$ python3 -q
>>> import numpy as np
>>> np.set_printoptions(precision=1, suppress=True, linewidth=100, floatmode="fixed")
>>> arr = np.load("a.npy")
>>> print(arr)
[[1.0 0.0]
 [0.0 1.0]]
>>> # rows sum to 1
>>> L = np.linalg.cholesky(arr)
>>> print(np.prod(np.diag(L)) ** 2, np.round(np.linalg.det(arr), 1))
1.0 1.0
>>> print(arr / np.sqrt(np.outer(np.diag(arr), np.diag(arr))))
[[1.0 0.0]
 [0.0 1.0]]
>>> print(np.linalg.eigvalsh(arr).min() > 0)
True
>>> x = np.ones(2)
>>> for _ in range(6):
...     x = arr @ x
...     x /= np.linalg.norm(x)
...     print(round(x @ arr @ x, 1))
... 
1.0
1.0
1.0
1.0
1.0
1.0
>>> print(np.round(np.linalg.eigvalsh(arr)[-1], 1))
1.0
>>> print(np.linalg.matrix_power(arr, 2))
[[1.0 0.0]
 [0.0 1.0]]
>>> print(arr @ np.ones(2))
[1.0 1.0]
>>> print(np.linalg.matrix_power(arr, 100))
[[1.0 0.0]
 [0.0 1.0]]
>>> p = np.eye(2)[0]
>>> for _ in range(3):
...     p = p @ arr
...     print(p.round(1))
... 
[1.0 0.0]
[1.0 0.0]
[1.0 0.0]
>>> data = np.loadtxt("case12.csv", delimiter=",")
>>> print(data)
[[4.0 1.0 0.0 0.0]
 [0.0 4.0 1.0 0.0]
 [0.0 0.0 4.0 1.0]
 [0.0 0.0 0.0 4.0]]
>>> rng = np.random.default_rng(71964)
>>> lab = rng.permutation(4)
>>> print(lab)
[3 1 0 2]
>>> B = data[lab][:, lab]
>>> print(B)
[[4.0 0.0 0.0 0.0]
 [0.0 4.0 0.0 1.0]
 [0.0 1.0 4.0 0.0]
 [1.0 0.0 0.0 4.0]]
>>> print(round(np.linalg.det(B), 1), round(np.linalg.det(data[lab]), 1))
256.0 256.0
